$ python3 -q
>>> import numpy as np
>>> from numpy import linalg as LA
>>> np.set_printoptions(precision=2, suppress=True, linewidth=160, sign=" ")
>>> K = np.load("test17.npy")
>>> K
array([[-3, -1,  2,  3,  2,  1,  3, -1],
       [-3,  3,  3,  2,  0,  2, -3, -2],
       [ 3,  1,  1,  1,  1,  2, -2, -2],
       [-2,  2, -1,  1, -1, -1, -3,  1],
       [ 3,  0,  1,  3,  3, -2, -1,  3],
       [ 0,  1, -3, -2,  0,  3, -3,  1],
       [ 2, -2,  1, -1, -1, -1, -3,  2],
       [ 3,  1,  2,  2,  1, -2,  1,  1],
       [ 3,  0,  1,  3,  3, -2, -1,  3],
       [-3,  0,  3,  0,  0, -3, -1,  3],
       [-2, -2,  1,  0, -1,  1,  2,  0],
       [-1,  1, -2,  1,  0,  3,  0,  0],
       [-1, -2,  3,  2,  0,  2,  2, -2],
       [ 0, -1,  1, -3,  3, -2,  1, -2],
       [-2,  1,  1,  3,  3, -1, -2, -3]])
>>> rng = np.random.default_rng(64545)
>>> z = rng.permutation(8)
>>> B = K[:, z] * rng.choice([-1, 1], 8)
>>> B
array([[-2, -3,  2, -1,  3, -1, -3, -1],
       [-3, -2,  0, -2,  3,  3,  3, -2],
       [-1, -1,  1, -2, -3,  1,  2, -2],
       [ 1, -1, -1,  1,  2,  2,  3,  1],
       [-1, -3,  3,  3, -3,  0,  1,  2],
       [ 3,  2,  0,  1,  0,  1,  3, -3],
       [-1,  1, -1,  2, -2, -2,  3,  1],
       [-2, -2,  1,  1, -3,  1, -1,  2],
       [-1, -3,  3,  3, -3,  0,  1,  2],
       [-3,  0,  0,  3,  3,  0,  1,  3],
       [-1,  0, -1,  0,  2, -2, -2, -1],
       [ 2, -1,  0,  0,  1,  1,  0, -3],
       [-3, -2,  0, -2,  1, -2, -2, -2],
       [-1,  3,  3, -2,  0, -1, -1,  2],
       [-1, -3,  3, -3,  2,  1,  2,  1]])
>>> U, _, vt = LA.svd(K.T @ B)
>>> np.round(U @ vt, 2) + 0
array([[ 0.,  0.,  0.,  0., -1.,  0.,  0.,  0.],
       [ 0.,  0.,  0.,  0.,  0.,  1.,  0.,  0.],
       [-1.,  0.,  0.,  0.,  0.,  0.,  0.,  0.],
       [ 0., -1.,  0.,  0.,  0.,  0.,  0.,  0.],
       [ 0.,  0.,  1.,  0.,  0.,  0.,  0.,  0.],
       [ 0.,  0.,  0.,  0.,  0.,  0.,  0., -1.],
       [ 0.,  0.,  0.,  0.,  0.,  0., -1.,  0.],
       [ 0.,  0.,  0.,  1.,  0.,  0.,  0.,  0.]])
>>> z
array([ 2,  3,  4,  7,  0,  1,  6,  5])
>>> q, evecs = LA.qr(K[:, :2])[0], LA.qr(K[:, 2:])[0]
>>> sig = LA.svd(q.T @ evecs, compute_uv=False)
>>> np.degrees(np.arccos(sig.clip(0, 1)))
array([ 42.94,  60.34])
>>> sig
array([ 0.73,  0.49])
>>> (sig > 0.9).sum()
np.int64(0)
>>> x = np.array([1, -3, 1, 2, -1, 2, 1, -2])
>>> y = K @ x
>>> coef, lr = np.zeros(8), 1 / LA.norm(K, 2) ** 2
>>> for i in range(200):
...     coef -= lr * K.T @ (K @ coef - y)
...     if i % 50 == 0: print(i, round(LA.norm(K @ coef - y), 2))
... 
0 16.96
50 0.22
100 0.01
150 0.0
>>> np.round(LA.cond(K), 2)
np.float64(3.99)
>>> coef
array([ 1., -3.,  1.,  2., -1.,  2.,  1., -2.])
>>> B = K / np.sqrt((K ** 2).mean(axis=1, keepdims=True))
>>> LA.matrix_rank(B) == LA.matrix_rank(K)
np.True_
>>> LA.matrix_rank(K - K.mean(axis=1, keepdims=True))
np.int64(7)
>>> LA.norm(B, axis=1)
array([ 2.83,  2.83,  2.83,  2.83,  2.83,  2.83,  2.83,  2.83,  2.83,  2.83,  2.83,  2.83,  2.83,  2.83,  2.83])
